In [1]: import numpy as np

In [2]: from numpy import linalg as LA

In [3]: np.set_printoptions(precision=4, suppress=True, linewidth=100)

In [4]: rd = lambda a: np.round(a, 4) + 0

In [5]: Z = np.array([[2, -4, 2, -5, 5, 4, 4, 3, -2, -1, -5],
   ...:     [5, 3, 0, 3, -2, -2, 5, 2, 3, 5, -2],
   ...:     [-3, 1, 2, 4, -4, 4, 2, 1, 5, 2, -4],
   ...:     [-4, 1, -3, 0, 2, -3, 5, 4, 0, -2, -3],
   ...:     [-4, 4, -3, 1, -3, 0, 1, 2, 4, -3, 3],
   ...:     [-4, 3, 0, -4, 0, 5, 5, 4, 5, 3, 3],
   ...:     [1, 4, -5, 2, -2, 3, 2, 2, 2, 5, -5],
   ...:     [-2, -1, 5, -5, 2, -4, -4, -4, -3, -1, 1],
   ...:     [-5, -4, 0, 3, -4, 4, -1, 4, 4, 1, 4],
   ...:     [-1, -3, -5, 0, 3, -3, -3, -5, -3, 5, 1],
   ...:     [-4, 5, -1, -3, -4, -1, -3, 3, 5, 1, 4]])

In [6]: rng = np.random.default_rng(719)

In [7]: data = (rng.random((25, 11)) < 0.25) @ Z

In [8]: data
Out[8]: 
array([[ -4,   3,   0,  -4,   0,   5,   5,   4,   5,   3,   3],
       [ -4,   1,  -3,   0,   2,  -3,   5,   4,   0,  -2,  -3],
       [  8,   3,  -3,   0,   1,   5,  11,   7,   3,   9, -12],
       [  1,  -1,   2,  -8,   5,   3,   2,   1,  -3,   3,  -9],
       [-11,  -1,   2,  -1,  -5,   0,  -4,   2,   5,  -3,   8],
       [  6,  -4,  -3,  -2,   6,  -1,   6,   0,  -2,   9,  -6],
       [-13,   1,  -2, -17,   8,  -2,   4,   5,   2,   5,   1],
       [ -9,  10,  -3,  -6,  -3,   4,   4,   4,   8,   4,   2],
       [ -4,   5,  -1,  -3,  -4,  -1,  -3,   3,   5,   1,   4],
       [-11,  16,  -9,  -4,  -9,   7,   5,  11,  16,   6,   5],
       [ -8,   6,  -4,  -3,  -2,  -4,   2,   7,   5,  -1,   1],
       [ -9,  -1,   0,  -1,  -4,   9,   4,   8,   9,   4,   7],
       [ -6,   2,   5,  -9,   2,   1,   1,   0,   2,   2,   4],
       [ -3,   8,  -8,   3,  -5,   3,   3,   4,   6,   2,  -2],
       [-11,   5,  -7, -11,   1,   5,   4,   7,   9,   5,   6],
       [-15,   6,  -7,  -7,   0, -11,  -4,   0,   3,   0,   6],
       [ -6,   2,   5,  -9,   2,   1,   1,   0,   2,   2,   4],
       [-16,   4,  -1,   4, -11,  13,   7,  11,  18,   3,   6],
       [ -1,  -3,  -5,   0,   3,  -3,  -3,  -5,  -3,   5,   1],
       [  1,   4,  -3,   3,   0,  -5,  10,   6,   3,   3,  -5],
       [  3,   2,   5,  -2,   0,  -6,   1,  -2,   0,   4,  -1],
       [ -7,  -5,   5,  -2,  -2,   0,  -5,   0,   1,   0,   5],
       [  0,   0,   0,   0,   0,   0,   0,   0,   0,   0,   0],
       [ -7,   2,  -1,   4,  -2,   1,   7,   5,   5,   0,  -7],
       [ -7,   5,  -1,   5,  -7,   4,   3,   3,   9,  -1,  -1]])

In [9]: def softmax(z):
   ...:     e = np.exp(z - z.max(axis=-1, keepdims=True))
   ...:     return e / e.sum(axis=-1, keepdims=True)
   ...: 

In [10]: rd(softmax(data[11]))
Out[10]: array([0.    , 0.    , 0.    , 0.    , 0.    , 0.3973, 0.0027, 0.1462, 0.3973, 0.0027, 0.0538])

In [11]: scores = data @ data.T / np.sqrt(11)

In [12]: softmax(scores)[11] @ data
Out[12]: array([-16.,   4.,  -1.,   4., -11.,  13.,   7.,  11.,  18.,   3.,   6.])

In [13]: arr = np.load("block8.npy")

In [14]: arr
Out[14]: 
array([[ 0,  1, 15,  0,  0,  0,  0,  0, 19,  0],
       [14,  0,  5, 14,  6, 12, 12,  5,  2,  0],
       [ 6,  0, 13,  4,  6,  8,  2,  0, 12,  0],
       [ 0,  2,  9,  0,  0,  0,  0,  0, 10,  0],
       [ 3,  0, 11,  1,  3,  4,  1,  0, 11,  0],
       [ 0, 12,  5,  0,  0,  0,  0,  0,  8,  7],
       [10,  0,  9,  9,  6, 10,  7,  0,  7,  0],
       [18,  1,  1, 19,  6, 14, 17, 10,  0,  0],
       [13,  0, 11, 12,  9, 14,  8,  0,  8,  0],
       [ 5, 13,  0,  5,  0,  0,  9,  8,  0, 10],
       [ 4,  5,  5,  3,  0,  2,  5,  2,  5,  1]])

In [15]: x = np.array([5, 4, 0, 0, 0, 5, 0, 2, 5, 2, 3])

In [16]: target = data @ x

In [17]: rd(LA.lstsq(data, target)[0])
Out[17]: array([5., 4., 0., 0., 0., 5., 0., 2., 5., 2., 3.])

In [18]: target
Out[18]: 
array([ 65, -36,  88, -18, -12,  -1, -38,  77,  40, 173,   4,  86,   9,  68,  77, -73,   9, 137,
       -44,  14,  -6, -35,   0,  -8,  51])

In [19]: rd(LA.solve(data.T @ data, data.T @ target))
Out[19]: array([5., 4., 0., 0., 0., 5., 0., 2., 5., 2., 3.])

In [20]: target = target + 0.05 * rng.normal(size=25)

In [21]: rd(target)
Out[21]: 
array([ 65.0645, -35.93  ,  87.9229, -17.9719, -12.0208,  -1.0972, -37.904 ,  76.9903,  40.0273,
       173.0185,   4.0059,  85.9704,   8.8596,  67.9629,  77.0664, -73.0539,   9.0486, 137.0852,
       -44.0116,  13.9318,  -5.9597, -35.0165,   0.0431,  -8.0486,  50.9808])

In [22]: coef, *_ = LA.lstsq(data, target)

In [23]: [round(float(LA.norm(LA.solve(data.T @ data + lam * np.eye(11), data.T @ target))), 2) for lam in (0, 1, 10, 100)]
Out[23]: [10.41, 10.01, 9.58, 7.95]

In [24]: rd(LA.norm(target - data @ coef))
Out[24]: np.float64(0.2507)

In [25]: rd(coef)
Out[25]: 
array([ 5.0028,  4.009 ,  0.0066,  0.0133,  0.0419,  5.004 , -0.0211,  2.0108,  5.0243,  1.9938,
        2.9998])

In [26]: rd(data.T @ (target - data @ coef))
Out[26]: array([0., 0., 0., 0., 0., 0., 0., 0., 0., 0., 0.])
